$ python3 -q
>>> import numpy as np
>>> import numpy.linalg as la
>>> np.set_printoptions(precision=2, suppress=True, linewidth=160, legacy="1.25")
>>> Y = np.array([[1, 1], [1, -1]])
>>> rng = np.random.default_rng(850495)
>>> data = np.kron(Y, np.kron(Y, Y))[rng.permutation(8)][:4]
>>> data
array([[ 1,  1,  1,  1, -1, -1, -1, -1],
       [ 1, -1,  1, -1,  1, -1,  1, -1],
       [ 1, -1, -1,  1,  1, -1, -1,  1],
       [ 1,  1,  1,  1,  1,  1,  1,  1]])
>>> Y = np.array([[2, 1], [3, 3], [2, 2], [1, 2], [3, 2], [0, 0], [2, 1], [1, 0]])
>>> data @ Y
array([[ 2,  5],
       [ 4,  1],
       [ 0, -1],
       [14, 11]])
>>> np.einsum("ik,kj->ij", data, Y)
array([[ 2,  5],
       [ 4,  1],
       [ 0, -1],
       [14, 11]])
>>> np.vstack([data, Y.T]).shape
(6, 8)
>>> la.matrix_rank(np.vstack([data, Y.T]))
6
>>> Y @ data
Traceback (most recent call last):
  File "<python-input-12>", line 1, in <module>
    Y @ data
    ~~^~~~~~
ValueError: matmul: Input operand 1 has a mismatch in its core dimension 0, with gufunc signature (n?,k),(k,m?)->(n?,m?) (size 4 is different from 2)
>>> la.matrix_rank(data @ Y)
2
>>> def softmax(z):
...     e = np.exp(z - z.max(axis=-1, keepdims=True))
...     return e / e.sum(axis=-1, keepdims=True)
... 
>>> softmax(10 * data[3])
array([0.12, 0.12, 0.12, 0.12, 0.12, 0.12, 0.12, 0.12])
>>> S = data @ data.T / np.sqrt(8)
>>> softmax(S).round(6).argmax(axis=1)
array([0, 1, 2, 3])
>>> softmax(S)
array([[0.85, 0.05, 0.05, 0.05],
       [0.05, 0.85, 0.05, 0.05],
       [0.05, 0.05, 0.85, 0.05],
       [0.05, 0.05, 0.05, 0.85]])
